>>> import numpy as np
>>> np.set_printoptions(suppress=True, linewidth=160)
>>> def tidy(a):
...     return np.round(a, 1) + 0
... 
>>> A = np.load("layer10.npy")
>>> print(A)
[[-3 -1 -3 -1]
 [ 4 -3  4 -3]
 [-3 -1 -3 -1]
 [ 4 -3  4 -3]]
>>> # rows 0 and 2 are equal
>>> print(np.linalg.lstsq(A[:-1].T, A[-1])[2])
2
>>> print(tidy(np.trace(np.linalg.pinv(A) @ A)))
2.0
>>> print(np.allclose(A[:-1].T @ np.linalg.lstsq(A[:-1].T, A[-1])[0], A[-1]))
True
>>> print(np.unique(A.round(6), axis=0).shape)
(2, 4)
>>> E = np.array([[-0.3, -0.5, 0.7, 0.2, 1.4, -0.3],
...     [1.9, 0.3, -1.8, -1.1, -0.1, -1.4],
...     [-1.2, -0.4, -0.7, 1.1, -0.5, -0.4],
...     [-0.5, -0.2, 0.0, 0.6, 0.8, -1.5]])
>>> U, sigma, vt = np.linalg.svd(A)
>>> evecs = vt[:(sigma > 1e-8).sum()]
>>> rng = np.random.default_rng(10788)
>>> x0 = A[3] + 2 * A[0] + rng.integers(2) * np.eye(4)[2]
>>> print(x0)
[-2. -5. -1. -5.]
>>> print(tidy(np.diag(evecs.T @ evecs)))
[0.5 0.5 0.5 0.5]
>>> print(tidy(evecs.T @ evecs))
[[0.5 0.  0.5 0. ]
 [0.  0.5 0.  0.5]
 [0.5 0.  0.5 0. ]
 [0.  0.5 0.  0.5]]
>>> print(np.linalg.matrix_rank(np.vstack([A, x0])))
3
>>> print(np.allclose(evecs.T @ evecs @ x0, x0))
False
>>> print(tidy(np.linalg.norm(E, 2)))
3.3
>>> print(E.reshape(2, -1))
[[-0.3 -0.5  0.7  0.2  1.4 -0.3  1.9  0.3 -1.8 -1.1 -0.1 -1.4]
 [-1.2 -0.4 -0.7  1.1 -0.5 -0.4 -0.5 -0.2  0.   0.6  0.8 -1.5]]
>>> print(E.reshape(-1, 2))
[[-0.3 -0.5]
 [ 0.7  0.2]
 [ 1.4 -0.3]
 [ 1.9  0.3]
 [-1.8 -1.1]
 [-0.1 -1.4]
 [-1.2 -0.4]
 [-0.7  1.1]
 [-0.5 -0.4]
 [-0.5 -0.2]
 [ 0.   0.6]
 [ 0.8 -1.5]]
>>> t3 = E.reshape(4, 2, -1)
>>> print(t3[:, 0])
[[-0.3 -0.5  0.7]
 [ 1.9  0.3 -1.8]
 [-1.2 -0.4 -0.7]
 [-0.5 -0.2  0. ]]
>>> print(np.einsum("ihd,jhd->hij", t3, t3).shape)
(2, 4, 4)
>>> print(np.swapaxes(t3, 1, 2)[2])
[[-1.2  1.1]
 [-0.4 -0.5]
 [-0.7 -0.4]]
>>> print(tidy(np.einsum("ihd,ihd->ih", t3, t3)))
[[0.8 2.1]
 [6.9 3.2]
 [2.1 1.6]
 [0.3 3.2]]
>>> feats = np.load("arr.npy")
>>> print(feats)
[[ 70  64  27  57]
 [ 64 194  81 150]
 [ 27  81 166  73]
 [ 57 150  73 163]]
>>> x0 = np.array([2, 2, 2, 1])
>>> y = feats @ x0
>>> print(y)
[379 828 621 723]
>>> print(tidy(np.linalg.solve(feats.T, feats[1])))
[0. 1. 0. 0.]
>>> L = np.linalg.cholesky(feats)
>>> print(np.linalg.eigvalsh(feats).min() > 0)
True
>>> print(tidy(np.diag(L) ** 2))
[ 70.  135.5 132.2  45.1]
>>> f = np.array([-8, 8, -2, -4])
>>> Y = feats + np.outer(f, np.eye(4)[3])
>>> print(np.linalg.matrix_rank(Y - feats))
1
>>> print(tidy(E.mean(axis=0)))
[ 0.  -0.2 -0.4  0.2  0.4 -0.9]
>>> print(tidy(E - E[0]))
[[ 0.   0.   0.   0.   0.   0. ]
 [ 2.2  0.8 -2.5 -1.3 -1.5 -1.1]
 [-0.9  0.1 -1.4  0.9 -1.9 -0.1]
 [-0.2  0.3 -0.7  0.4 -0.6 -1.2]]
>>> print(np.abs(E).max())
1.9
>>> print(np.count_nonzero(E))
23
>>> print(tidy(E.sum(axis=0)))
[-0.1 -0.8 -1.8  0.8  1.6 -3.6]
>>> print(tidy(np.linalg.svd(E, compute_uv=False)))
[3.3 2.3 1.9 0.5]
>>> print(np.unravel_index(np.abs(E).argmax(), E.shape))
(np.int64(1), np.int64(0))
>>> print(tidy(E.sum(axis=1)))
[ 1.2 -2.2 -2.1 -0.8]
>>> def softmax(z):
...     e = np.exp(z - z.max(axis=-1, keepdims=True))
...     return e / e.sum(axis=-1, keepdims=True)
... 
>>> print(tidy(softmax(feats).sum(axis=1)))
[1. 1. 1. 1.]
>>> att = feats @ feats.T / np.sqrt(4)
>>> print(softmax(att + np.triu(np.full(att.shape, -np.inf), 1)))
[[1. 0. 0. 0.]
 [0. 1. 0. 0.]
 [0. 1. 0. 0.]
 [0. 1. 0. 0.]]
>>> print(softmax(att))
[[0. 1. 0. 0.]
 [0. 1. 0. 0.]
 [0. 1. 0. 0.]
 [0. 1. 0. 0.]]
>>> idx = rng.integers(0, 2, 8)
>>> M = np.triu((idx[:, None] == idx) & (rng.random((8, 8)) < 0.8), 1).astype(int)
>>> M += M.T
>>> print(M)
[[0 1 1 0 1 0 1 1]
 [1 0 1 1 0 0 1 0]
 [1 1 0 1 1 0 1 1]
 [0 1 1 0 0 0 0 1]
 [1 0 1 0 0 0 1 1]
 [0 0 0 0 0 0 0 0]
 [1 1 1 0 1 0 0 0]
 [1 0 1 1 1 0 0 0]]
>>> U, sigma, vt = np.linalg.svd(M)
>>> print(tidy(sigma))
[4.4 2.  1.6 1.5 0.8 0.8 0.6 0. ]
>>> print(np.argmax(sigma[:-1] / (sigma[1:] + 1e-6)) + 1)
7
>>> Y = U[:, :7] @ np.diag(sigma[:7]) @ vt[:7]
>>> print(np.linalg.matrix_rank(Y))
7
>>> print(tidy(Y))
[[0. 1. 1. 0. 1. 0. 1. 1.]
 [1. 0. 1. 1. 0. 0. 1. 0.]
 [1. 1. 0. 1. 1. 0. 1. 1.]
 [0. 1. 1. 0. 0. 0. 0. 1.]
 [1. 0. 1. 0. 0. 0. 1. 1.]
 [0. 0. 0. 0. 0. 0. 0. 0.]
 [1. 1. 1. 0. 1. 0. 0. 0.]
 [1. 0. 1. 1. 1. 0. 0. 0.]]
>>> print(tidy(np.linalg.norm(M - Y) / np.linalg.norm(M)))
0.0
>>> evals, evecs = np.linalg.eigh(M)
>>> x0 = np.array([0, 0, -1, 1, 2, 0, 1, 0])
>>> print(tidy(np.linalg.eigvalsh(M[1:, 1:])))
[-1.6 -1.6 -1.4  0.   0.6  0.6  3.4]
>>> print(np.abs(M).sum(axis=1).max(), tidy(np.abs(evals).max()))
6 4.4
>>> print(tidy(x0 @ M @ x0 / (x0 @ x0)), evals[0], tidy(evals[-1]))
-0.6 -2.0 4.4
>>> print(tidy(np.linalg.eigvalsh(M).min()))
-2.0
>>> evals, evecs = np.linalg.eigh(M)
>>> print((evals > 1e-8).sum(), (evals < -1e-8).sum())
3 4
>>> print(tidy(evecs @ np.diag(evals) @ evecs.T))
[[0. 1. 1. 0. 1. 0. 1. 1.]
 [1. 0. 1. 1. 0. 0. 1. 0.]
 [1. 1. 0. 1. 1. 0. 1. 1.]
 [0. 1. 1. 0. 0. 0. 0. 1.]
 [1. 0. 1. 0. 0. 0. 1. 1.]
 [0. 0. 0. 0. 0. 0. 0. 0.]
 [1. 1. 1. 0. 1. 0. 0. 0.]
 [1. 0. 1. 1. 1. 0. 0. 0.]]
>>> print(tidy(np.linalg.eigvalsh(M + -2 * np.eye(8))))
[-4.  -3.6 -3.5 -2.8 -2.  -1.4 -1.2  2.4]
>>> print(np.unique(evals.round(6) + 0, return_counts=True)[1])
[1 1 1 1 1 1 1 1]
>>> print(tidy(np.abs(evecs[:, -1])))
[0.4 0.3 0.5 0.3 0.4 0.  0.4 0.3]
>>> print(tidy(np.linalg.eigvalsh(M @ M)))
[ 0.   0.4  0.6  0.6  2.1  2.6  4.  19.6]
>>> print(np.abs(evecs[:, -1]).round(6).argmax())
2
>>> idx = rng.permutation(4)
>>> print(idx)
[0 1 3 2]
>>> Y = A[idx][:, idx]
>>> print(np.allclose(Y, A))
False
>>> print(np.diag(Y))
[-3 -3 -3 -3]
>>> print(tidy(np.linalg.det(Y)), tidy(np.linalg.det(A[idx])))
0.0 0.0
>>> K = np.load("dump.npy")
>>> print(tidy(K))
[[ 0.5 -0.1  0.  -0.3  0.1 -0.4  0.2]
 [-0.1  0.   0.   0.   0.   0.1  0. ]
 [ 0.   0.   0.   0.   0.   0.   0. ]
 [-0.3  0.   0.   0.1  0.   0.2 -0.1]
 [ 0.1  0.   0.   0.   0.  -0.1  0. ]
 [-0.4  0.1  0.   0.2 -0.1  0.2 -0.1]
 [ 0.2  0.   0.  -0.1  0.  -0.1  0.1]]
>>> x0 = np.array([-3, -3, -4, -1, -4, 2, 4])
>>> print(tidy(np.eye(7) - K))
[[ 0.5  0.1  0.   0.3 -0.1  0.4 -0.2]
 [ 0.1  1.   0.   0.   0.  -0.1  0. ]
 [ 0.   0.   1.   0.   0.   0.   0. ]
 [ 0.3  0.   0.   0.9  0.  -0.2  0.1]
 [-0.1  0.   0.   0.   1.   0.1  0. ]
 [ 0.4 -0.1  0.  -0.2  0.1  0.8  0.1]
 [-0.2  0.   0.   0.1  0.   0.1  0.9]]
>>> print(tidy((x0 - K @ x0) @ (K @ x0)))
0.0
>>> Q, _ = np.linalg.qr(np.array([[1.6], [-0.4], [0.1], [0.5]]))
>>> arr = Q @ Q.T
>>> print(tidy(arr))
[[ 0.9 -0.2  0.1  0.3]
 [-0.2  0.1  0.  -0.1]
 [ 0.1  0.   0.   0. ]
 [ 0.3 -0.1  0.   0.1]]
>>> evals, evecs = np.linalg.eigh(arr)
>>> print(tidy(evals))
[0. 0. 0. 1.]
>>> print(tidy(np.linalg.eigvalsh(arr + -3 * np.eye(4))))
[-3. -3. -3. -2.]
>>> print(tidy(evecs @ np.diag(evals) @ evecs.T))
[[ 0.9 -0.2  0.1  0.3]
 [-0.2  0.1  0.  -0.1]
 [ 0.1  0.   0.   0. ]
 [ 0.3 -0.1  0.   0.1]]
>>> print(tidy(np.linalg.svd(arr, compute_uv=False)))
[1. 0. 0. 0.]
>>> print(np.abs(evecs[:, -1]).round(6).argmax())
0
>>> print(tidy(np.abs(evecs[:, -1])))
[0.9 0.2 0.1 0.3]
>>> print(tidy(evals.sum()), tidy(np.trace(arr)))
1.0 1.0
>>> print((evals > 1e-8).sum(), (evals < -1e-8).sum())
1 0
>>> print(tidy(evecs.T @ arr @ evecs))
[[0. 0. 0. 0.]
 [0. 0. 0. 0.]
 [0. 0. 0. 0.]
 [0. 0. 0. 1.]]
>>> U, sigma, vt = np.linalg.svd(arr)
>>> print(np.argmax(sigma[:-1] / (sigma[1:] + 1e-6)) + 1)
1
>>> Y = U[:, :1] @ np.diag(sigma[:1]) @ vt[:1]
>>> print(tidy(np.abs(arr - Y).max()))
0.0
>>> print(tidy(Y))
[[ 0.9 -0.2  0.1  0.3]
 [-0.2  0.1  0.  -0.1]
 [ 0.1  0.   0.   0. ]
 [ 0.3 -0.1  0.   0.1]]
>>> Y = M + rng.integers(-2, 3, (8, 7)) @ rng.integers(-2, 3, (7, 8))
>>> print(Y)
[[ -1  -3   5   5   5  -4  -4   7]
 [  2   1   8   8   0  -9   1   6]
 [ -1   0   0 -10   3   3 -10   1]
 [ -4   3   4   5   4  -1   3   1]
 [  2   0  -7  -6  -1  -3  -5   0]
 [ -7   3  -1  -1  10   6  -2   1]
 [ -2   2  -9  -7  -4  10   6 -12]
 [  4   9   7  -5   7  12   5   2]]
>>> print(Y - M)
[[ -1  -4   4   5   4  -4  -5   6]
 [  1   1   7   7   0  -9   0   6]
 [ -2  -1   0 -11   2   3 -11   0]
 [ -4   2   3   5   4  -1   3   0]
 [  1   0  -8  -6  -1  -3  -6  -1]
 [ -7   3  -1  -1  10   6  -2   1]
 [ -3   1 -10  -7  -5  10   6 -12]
 [  3   9   6  -6   6  12   5   2]]
>>> print([round(float(x), 1) for x in np.linalg.svd(arr, compute_uv=False)[:3]])
[1.0, 0.0, 0.0]
>>> print(np.linalg.matrix_rank(arr, rtol=0.1))
1
>>> print(np.linalg.cond(arr) > 100)
True
>>> print(np.argsort(-np.linalg.norm(arr, axis=0).round(6), kind="stable")[:3])
[0 3 1]
>>> print(tidy(np.linalg.norm(arr, 2) / np.linalg.norm(arr)))
1.0
>>> print(tidy(np.linalg.eigvals(arr).sum().real))
1.0
>>> print(tidy(np.linalg.det(2 * arr)), tidy(np.linalg.det(arr)))
0.0 0.0
>>> print(tidy(np.linalg.det(arr[::-1])))
0.0
>>> print(tidy(np.poly(arr)))
[ 1. -1.  0.  0.  0.]
>>> print(tidy(np.einsum("ii->", arr)))
1.0
>>> mat = np.load("mat.npy")
>>> print(mat)
[[ 0.  0.  0.  0.  2.  3.]
 [ 0.  0.  0.  0. -2. -2.]
 [ 0.  0.  0.  0. -2.  0.]
 [ 0.  0.  0.  0. -2.  2.]
 [ 2. -2. -2. -2.  0.  0.]
 [ 3. -2.  0.  2.  0.  0.]]
>>> # looks like rank 4
>>> idx = rng.permutation(6)
>>> print(idx)
[4 3 1 5 2 0]
>>> Y = mat[idx][:, idx]
>>> print(tidy(np.sort(np.abs(np.linalg.eigvals(Y)))))
[0.  0.  3.2 3.2 4.7 4.7]
>>> print(np.trace(Y))
0.0
>>> print(Y)
[[ 0. -2. -2.  0. -2.  2.]
 [-2.  0.  0.  2.  0.  0.]
 [-2.  0.  0. -2.  0.  0.]
 [ 0.  2. -2.  0.  0.  3.]
 [-2.  0.  0.  0.  0.  0.]
 [ 2.  0.  0.  3.  0.  0.]]
>>> print(np.diag(Y))
[0. 0. 0. 0. 0. 0.]
>>> print(np.allclose(Y, mat))
False
>>> print(mat - mat[0])
[[ 0.  0.  0.  0.  0.  0.]
 [ 0.  0.  0.  0. -4. -5.]
 [ 0.  0.  0.  0. -4. -3.]
 [ 0.  0.  0.  0. -4. -1.]
 [ 2. -2. -2. -2. -2. -3.]
 [ 3. -2.  0.  2. -2. -3.]]
>>> print(tidy(np.linalg.norm(mat)))
8.1
>>> rank = np.linalg.matrix_rank(mat)
>>> print(rank)
4
>>> null = np.linalg.svd(mat)[2][rank:].T
>>> print([int(np.linalg.matrix_rank(np.delete(mat, i, axis=0))) for i in range(6)])
[4, 4, 4, 4, 3, 3]
>>> print([int(np.linalg.matrix_rank(mat[:i])) for i in range(1, len(mat) + 1)])
[1, 2, 2, 2, 3, 4]
>>> print(tidy(mat @ null))
[[0. 0.]
 [0. 0.]
 [0. 0.]
 [0. 0.]
 [0. 0.]
 [0. 0.]]
>>> print(np.allclose(mat @ null, 0))
True
>>> Y = mat + rng.integers(-2, 3, (6, 4)) @ rng.integers(-2, 3, (4, 6))
>>> print(Y)
[[  9.   9.   8.  -6.  -3.   7.]
 [  6.   4.   7.  -5.  -6.   0.]
 [  2.   3.  -1.  -4.  -4.   0.]
 [ -1.  -2.  -2.   1.   1.   4.]
 [ -5.  -7. -10.   2.   3.  -4.]
 [ -1.  -4.  -5.   5.   2.  -2.]]
>>> print(Y - mat)
[[ 9.  9.  8. -6. -5.  4.]
 [ 6.  4.  7. -5. -4.  2.]
 [ 2.  3. -1. -4. -2.  0.]
 [-1. -2. -2.  1.  3.  2.]
 [-7. -5. -8.  4.  3. -4.]
 [-4. -2. -5.  3.  2. -2.]]
>>> print(np.abs(Y - mat).sum(axis=1))
[41. 28. 12. 11. 31. 18.]
>>> print(np.linalg.matrix_rank(Y - mat, tol=1e-8))
4
>>> F = np.load("a.npy")
>>> print(F)
[[-0.5  1.4  1.9 -1.1  1.6]
 [-0.5  0.6 -0.1 -1.  -1.1]
 [-0.3 -1.4 -1.4  0.1  1.3]
 [ 0.7  0.8  0.8 -0.9 -0.2]
 [-0.7  0.4  1.1  0.1  0.1]
 [ 0.5  2.4  2.2 -1.3  0.1]
 [-1.1  0.6  0.1  0.   0. ]
 [ 1.2 -0.2 -1.   0.4  1.5]
 [-0.9  1.3 -0.4  0.   0. ]
 [-1.9 -0.1  0.9 -1.6  0.6]
 [ 0.5  1.7 -0.2 -0.7 -0.3]
 [-1.4 -1.   0.  -0.6  0.2]
 [ 0.5 -0.5  0.8 -0.9 -0.9]
 [-0.2 -0.4  1.   1.7 -1.2]
 [-0.6  0.3 -0.3 -1.7  0.5]
 [ 0.1  1.5 -0.5 -0.8  0.4]
 [ 0.   0.3 -0.9 -1.2  0.1]
 [-0.7 -1.4  0.8  1.1 -0.1]
 [-0.4 -1.6 -0.4 -1.9 -1.6]
 [ 2.1  5.1 -0.6  0.   2.1]
 [-0.3  2.6 -1.3  1.3  0.6]
 [ 0.2 -2.2  1.1 -0.6 -1.7]
 [ 0.1 -0.4  0.5 -1.4 -1.2]
 [-1.1  0.1  0.9 -0.4 -0.8]
 [ 1.7 -0.2  0.9  0.3 -0.2]
 [ 0.9  1.2  0.7  0.2  1.9]
 [-1.2 -0.2  1.3 -0.7 -0.5]
 [ 0.   1.5  0.5 -0.5  0. ]
 [ 0.7  0.6  0.  -0.4 -2. ]]
>>> Xc = F - F.mean(axis=0)
>>> U, sigma, vt = np.linalg.svd(Xc, full_matrices=False)
>>> print(np.linalg.matrix_rank(Xc))
5
>>> print(tidy((sigma ** 2).sum() ** 2 / (sigma ** 4).sum()))
3.3
>>> print(tidy(sigma))
[8.8 5.2 4.7 4.3 3.8]
>>> print((np.sign(U[:, 0]) == np.sign(U[0, 0])).astype(int))
[1 0 0 1 0 1 0 1 1 0 1 0 0 0 0 1 1 0 0 1 1 0 0 0 0 1 0 1 0]
>>> print(tidy(vt[0] * np.sign(vt[0, np.abs(vt[0]).argmax()])))
[ 0.3  0.8 -0.1  0.1  0.4]
>>> print(tidy(np.abs(vt[-1])))
[0.6 0.4 0.2 0.4 0.5]
>>> f, g = E[3], E[2]
>>> print(tidy(f @ f))
3.5
>>> p = (f @ g) / (f @ f) * f
>>> print(tidy(np.outer(f, g)))
[[ 0.6  0.2  0.4 -0.6  0.2  0.2]
 [ 0.2  0.1  0.1 -0.2  0.1  0.1]
 [ 0.   0.   0.   0.   0.   0. ]
 [-0.7 -0.2 -0.4  0.7 -0.3 -0.2]
 [-1.  -0.3 -0.6  0.9 -0.4 -0.3]
 [ 1.8  0.6  1.  -1.6  0.8  0.6]]
>>> print(tidy(p))
[-0.2 -0.1  0.   0.3  0.3 -0.7]
